$ python -q
>>> import numpy as np
>>> np.set_printoptions(precision=3, suppress=True, linewidth=140)
>>> arr = np.loadtxt("block12.csv", delimiter=",")
>>> print(arr)
[[ 0.718 -0.686 -0.121]
 [-0.686 -0.666 -0.294]
 [-0.121 -0.294  0.948]]
>>> x = np.array([3, 3, 3])
>>> h1 = np.maximum(arr @ x, 0)
>>> print(np.maximum(arr @ x, 0) - np.maximum(-arr @ x, 0))
[-0.268 -4.937  1.599]
>>> print(arr * (h1 > 1e-9)[:, None])
[[ 0.    -0.    -0.   ]
 [-0.    -0.    -0.   ]
 [-0.121 -0.294  0.948]]
>>> U, s, VT = np.linalg.svd(arr, full_matrices=False)
>>> print((s > 1e-8).sum())
3
>>> print(np.cumsum(s ** 2) / np.sum(s ** 2))
[0.333 0.667 1.   ]
>>> print(np.allclose(U * s @ VT, arr))
True
>>> x = np.array([-2, 5, 2])
>>> print(arr @ np.ones(3))
[-0.089 -1.646  0.533]
>>> print((arr @ x).argmax())
2
>>> print(arr @ x)
[-5.107 -2.545  0.669]
>>> B = arr / np.sqrt((arr ** 2).mean(axis=1, keepdims=True))
>>> print(arr - arr.mean(axis=1, keepdims=True))
[[ 0.747 -0.656 -0.091]
 [-0.137 -0.117  0.255]
 [-0.299 -0.472  0.77 ]]
>>> print(np.linalg.matrix_rank(B) == np.linalg.matrix_rank(arr))
True
>>> feats = np.load("test6.npy")
>>> print(feats)
[[ -8  -8 -10  -9]
 [  0   0  -2  -1]
 [ -1  -1  -3  -2]
 [  4   4   2   3]
 [  7   7   5   6]
 [ -6  -6  -8  -7]]
>>> r0, r1 = feats[1], feats[5]
>>> print(r0 @ r0)
5
>>> print(r0 @ r1)
23
>>> p = (r0 @ r1) / (r0 @ r0) * r0
>>> print(round(float((r1 - p) @ r0), 3))
0.0
>>> A = np.load("x.npy")
>>> print(A)
[[ 0.3  0.6 -0.7 -0.8 -2.1  1.2  0.2]
 [ 0.  -1.1  0.  -1.1  0.2  1.  -1. ]
 [ 0.   0.5 -1.2 -1.1 -0.8  0.8  0.8]
 [ 0.1  0.4 -0.1 -0.6  0.8  0.9  0.5]
 [-1.7  2.2  0.5  0.9  0.2 -1.7  0.1]]
>>> U, s, VT = np.linalg.svd(A, full_matrices=False)
>>> print(np.abs(VT[0]))
[0.347 0.39  0.262 0.451 0.274 0.616 0.009]
>>> print(np.round(U.T @ A @ VT.T, 3) + 0)
[[4.095 0.    0.    0.    0.   ]
 [0.    3.013 0.    0.    0.   ]
 [0.    0.    1.632 0.    0.   ]
 [0.    0.    0.    1.307 0.   ]
 [0.    0.    0.    0.    0.707]]
>>> print(round(float(np.sqrt((s ** 2).sum())), 3), round(np.linalg.norm(A), 3))
5.543 5.543
>>> print(U.shape, s.shape, VT.shape)
(5, 5) (5,) (5, 7)
>>> print(np.round(VT @ VT.T, 3) + 0)
[[1. 0. 0. 0. 0.]
 [0. 1. 0. 0. 0.]
 [0. 0. 1. 0. 0.]
 [0. 0. 0. 1. 0.]
 [0. 0. 0. 0. 1.]]
>>> mat = 0.9 ** np.abs(np.subtract.outer(np.arange(3), np.arange(3)))
>>> print(mat)
[[1.   0.9  0.81]
 [0.9  1.   0.9 ]
 [0.81 0.9  1.  ]]
>>> O, r_ = np.linalg.qr(mat)
>>> print(np.abs(np.diag(r_)))
[1.57  0.163 0.141]
>>> print(r_)
[[-1.57  -1.61  -1.547]
 [ 0.    -0.163 -0.227]
 [ 0.     0.     0.141]]
>>> print(round(np.trace(O @ O.T), 3))
3.0
>>> rng = np.random.default_rng(8310)
>>> th = rng.uniform(0, 2 * np.pi, 22)
>>> O, _ = np.linalg.qr(np.array([[0.6, 0.4],
...     [0.0, -2.8],
...     [-1.2, 0.3],
...     [0.5, -0.6],
...     [0.2, -1.1],
...     [-2.6, -0.8],
...     [0.5, 0.7]]))
>>> F = 5 * np.c_[np.cos(th), np.sin(th)] @ O.T
>>> print(F)
[[ 1.084 -1.502 -1.578  0.403 -0.3   -4.197  1.1  ]
 [-0.813  3.934  0.081  0.634  1.462  2.212 -1.193]
 [-0.706  4.147 -0.217  0.794  1.591  1.677 -1.131]
 [ 0.415 -4.332  0.873 -1.099 -1.77  -0.353  0.913]
 [-1.074  2.303  1.244 -0.128  0.656  3.888 -1.197]
 [-1.004  0.098  1.97  -0.804 -0.292  4.318 -0.85 ]
 [-0.012  3.986 -1.543  1.319  1.752 -1.279 -0.532]
 [-0.726 -1.785  2.154 -1.2   -1.028  3.743 -0.372]
 [-0.785 -1.486  2.153 -1.149 -0.916  3.895 -0.459]
 [-0.953 -0.371  2.053 -0.918 -0.481  4.255 -0.746]
 [-1.075  2.287  1.252 -0.134  0.649  3.896 -1.195]
 [ 1.078 -2.197 -1.294  0.166 -0.608 -3.941  1.186]
 [-0.059 -3.868  1.637 -1.338 -1.723  1.544  0.458]
 [ 0.124  3.743 -1.719  1.351  1.69  -1.787 -0.386]
 [ 0.334  3.239 -1.941  1.358  1.538 -2.529 -0.145]
 [-0.985 -0.089  2.006 -0.851 -0.368  4.299 -0.809]
 [-0.809 -1.35   2.148 -1.124 -0.864  3.956 -0.497]
 [ 0.976 -3.305 -0.654 -0.288 -1.13  -3.128  1.246]
 [-1.017  0.243  1.939 -0.767 -0.232  4.328 -0.88 ]
 [-1.076  2.27   1.259 -0.14   0.642  3.905 -1.194]
 [ 1.048 -2.722 -1.026 -0.034 -0.85  -3.634  1.23 ]
 [ 0.808 -3.948 -0.064 -0.643 -1.47  -2.183  1.19 ]]
>>> r0, r1 = F[19], F[11]
>>> print(round(float(r0 @ r0), 3))
25.0
>>> p = (r0 @ r1) / (r0 @ r0) * r0
>>> print(round(np.linalg.norm(r0 + r1) ** 2 + np.linalg.norm(r0 - r1) ** 2, 3))
100.0
>>> print(np.linalg.matrix_rank(np.outer(r0, r1)))
1
>>> print(round((r1 - p) @ r0, 3))
0.0
>>> E = np.load("w.npy")
>>> print(E)
[[ 9  3  0  3]
 [ 0  0  0  8]
 [ 0  0  0  4]
 [ 5  7  0  0]
 [ 0 16  8 17]
 [ 0  9  3  0]
 [ 5 16  2  0]
 [17  7  0  0]
 [ 5 25  7  0]
 [ 0  3  4  0]
 [ 0  0  5  0]
 [ 9  3  0  3]
 [ 9  9  0  0]
 [ 0  0  5 31]
 [ 9 21  1  3]
 [ 3  6  0  1]
 [ 0  0  0  0]
 [ 0 11  9  6]
 [ 1  0  0  0]
 [ 0 10  9 15]
 [ 0  0  0 31]]
>>> B = np.c_[E[:, :2] @ np.array([[-3, 1], [-2, 0]]), np.array([3, -3, 3, 2, 0, -3, -2, 1, -3, -3, -1, -2, 1, -1, 2, 2, -2, 3, 3, 0, 0])]
>>> print(B)
[[-33   9   3]
 [  0   0  -3]
 [  0   0   3]
 [-29   5   2]
 [-32   0   0]
 [-18   0  -3]
 [-47   5  -2]
 [-65  17   1]
 [-65   5  -3]
 [ -6   0  -3]
 [  0   0  -1]
 [-33   9  -2]
 [-45   9   1]
 [  0   0  -1]
 [-69   9   2]
 [-21   3   2]
 [  0   0  -2]
 [-22   0   3]
 [ -3   1   3]
 [-20   0   0]
 [  0   0   0]]
>>> print(np.linalg.matrix_rank(B))
3
